$ python -q
>>> import numpy as np
>>> np.set_printoptions(precision=2, suppress=True, linewidth=140, sign=" ")
>>> def tidy(a):
...     return np.round(a, 2) + 0
... 
>>> J = np.load("x.npy")
>>> J
array([[ 1,  0,  0,  0,  0,  0],
       [ 2,  0,  0,  0,  0,  0],
       [ 2,  0,  1,  0,  0,  0],
       [ 0,  1,  2,  2,  0,  0],
       [ 0,  2,  2,  0,  0,  0],
       [ 1,  0,  0,  0,  2,  1]])
>>> rng = np.random.default_rng(44217)
>>> out = J + rng.integers(-2, 3, (6, 5)) @ rng.integers(-2, 3, (5, 6))
>>> out
array([[ -2,  -2,  -3,   2,   1,  -6],
       [ 13,   6,   5,   1,   0,  -8],
       [  0,  -1,  -1,   0,  -8,  -4],
       [  7,   4,  -1,   5,  -2, -14],
       [ -1,  -2,   1,  -8,  -1,   8],
       [  8,   8,   1,   9,   6,  -3]])
>>> np.abs(out - J).sum(axis=1)
array([ 17,  31,  17,  32,  23,  33])
>>> tidy(np.linalg.svd(out - J, compute_uv=False))
array([ 26.47,  13.92,  10.34,   5.86,   3.68,   0.  ])
>>> tidy(np.linalg.norm(J, 2) / np.linalg.norm(J))
np.float64(0.69)
>>> np.argsort(-np.linalg.norm(J, axis=0).round(6), kind="stable")[:3]
array([ 0,  2,  1])
>>> [round(float(x), 2) for x in np.linalg.svd(J, compute_uv=False)[:3]]
[3.94, 3.25, 2.04]
>>> z = rng.permutation(6)
>>> z
array([ 1,  3,  4,  2,  5,  0])
>>> out = J[z][:, z]
>>> tidy(np.sort(np.abs(np.linalg.eigvals(out))))
array([ 0.,  0.,  1.,  1.,  1.,  2.])
>>> np.trace(out)
np.int64(5)
>>> K = np.load("data.npy")
>>> K
array([[ 1,  1,  0,  0,  2,  2],
       [ 0,  0,  2,  1,  0,  2],
       [ 1,  1,  2,  0,  0,  1],
       [ 1,  1,  2,  0,  0,  1]])
>>> x = np.array([1, 3, 3, 2, 2, 2])
>>> np.einsum("ij,j->i", K, x)
array([ 12,  12,  12,  12])
>>> K @ np.eye(6)[5]
array([ 2.,  2.,  1.,  1.])
>>> np.linalg.norm(K @ x) <= np.linalg.norm(K, 2) * np.linalg.norm(x) + 1e-9
np.True_
>>> K @ np.ones(6)
array([ 6.,  5.,  5.,  5.])
>>> (K @ x).argmax()
np.int64(0)
>>> K * x
array([[ 1,  3,  0,  0,  4,  4],
       [ 0,  0,  6,  2,  0,  4],
       [ 1,  3,  6,  0,  0,  2],
       [ 1,  3,  6,  0,  0,  2]])
>>> np.argsort(-np.linalg.norm(K, axis=0).round(6), kind="stable")[:3]
array([ 2,  5,  4])
>>> np.linalg.cond(K) > 100
np.True_
>>> np.linalg.matrix_rank(K, rtol=0.1)
np.int64(3)
>>> M = np.loadtxt("block7.csv", delimiter=",")
>>> tidy(M)
array([[  6.07,  14.49,  -2.24,   7.9 ],
       [  5.79,  13.89,  -1.98,   7.51],
       [  4.45,  10.99,  -0.8 ,   5.6 ],
       [  1.96,   4.89,   1.02,   1.94],
       [  1.22,   2.71,   1.22,   0.84],
       [  0.53,   0.66,   0.72,   0.08],
       [  0.28,   0.22,   0.34,   0.01],
       [  0.09,   0.05,   0.1 ,   0.  ],
       [ -1.4 ,  -0.22,  -0.52,  -0.16],
       [ -1.42,  -0.22,  -0.52,  -0.17],
       [ -4.88,  -0.74,   0.47,  -1.46],
       [-12.38,  -3.03,   4.76,  -5.59],
       [-14.53,  -3.86,   6.19,  -6.93],
       [-25.65,  -8.84,  14.21, -14.35]])
>>> # looks like rank 3
>>> np.linalg.cond(M) > 100
np.True_
>>> [round(float(x), 2) for x in np.linalg.svd(M, compute_uv=False)[:3]]
[46.59, 18.32, 4.03]
>>> np.argsort(-np.linalg.norm(M, axis=0).round(6), kind="stable")[:3]
array([ 0,  1,  3])
>>> basis = M[[0, 5]].astype(float)
>>> for _ in range(7):
...     z = np.linalg.norm(M[:, None] - basis, axis=-1).argmin(axis=1)
...     basis = np.array([M[z == j].mean(axis=0) for j in range(2)])
... 
>>> z
array([ 0,  0,  0,  1,  1,  1,  1,  1,  1,  1,  1,  1,  1,  1])
>>> np.abs(basis[1] - basis[0]).argmax()
np.int64(1)
>>> np.bincount(z)
array([  3,  11])
>>> G = np.cov(M, rowvar=False)
>>> tidy(G)
array([[ 79.4 ,  49.49, -36.42,  50.25],
       [ 49.49,  45.36, -21.15,  36.5 ],
       [-36.42, -21.15,  18.37, -23.09],
       [ 50.25,  36.5 , -23.09,  33.89]])
>>> np.argsort(-M.std(axis=0).round(6), kind="stable")
array([ 0,  1,  3,  2])
>>> np.argwhere(np.triu(np.abs(np.corrcoef(M.T)) > 0.8, 1))
array([[ 0,  1],
       [ 0,  2],
       [ 0,  3],
       [ 1,  3],
       [ 2,  3]])
>>> tidy(np.polyfit(M[:, 2], M[:, 1], 1))
array([-1.15,  4.1 ])
>>> tidy(M.std(axis=0))
array([ 8.59,  6.49,  4.13,  5.61])
>>> rk = np.linalg.matrix_rank(M)
>>> rk
np.int64(3)
>>> null = np.linalg.svd(M)[2][rk:].T
>>> tidy(null @ null.T)
array([[ 0.03,  0.06, -0.06, -0.15],
       [ 0.06,  0.12, -0.12, -0.29],
       [-0.06, -0.12,  0.12,  0.29],
       [-0.15, -0.29,  0.29,  0.74]])
>>> tidy(M @ null)
array([[ 0.],
       [ 0.],
       [ 0.],
       [ 0.],
       [ 0.],
       [ 0.],
       [ 0.],
       [ 0.],
       [ 0.],
       [ 0.],
       [ 0.],
       [ 0.],
       [ 0.],
       [ 0.]])
>>> mat = np.load("arr.npy")
>>> mat
array([[-1.,  1.,  1.,  1.,  1.],
       [ 1., -1.,  1.,  1.,  1.],
       [ 1.,  1., -1.,  1.,  1.],
       [ 1.,  1.,  1., -1.,  1.],
       [ 1.,  1.,  1.,  1., -1.]])
>>> # equal to its transpose
>>> x = np.array([2, 3, 2, 1, -1])
>>> y = mat @ x
>>> coef, lr = np.zeros(5), 1 / np.linalg.norm(mat, 2) ** 2
>>> for i in range(60):
...     coef -= lr * mat.T @ (mat @ coef - y)
...     if i % 10 == 0: print(i, round(np.linalg.norm(mat @ coef - y), 2))
... 
0 3.37
10 0.01
20 0.0
30 0.0
40 0.0
50 0.0
>>> tidy(coef)
array([ 2.,  3.,  2.,  1., -1.])
>>> tidy(np.linalg.cond(mat))
np.float64(1.5)
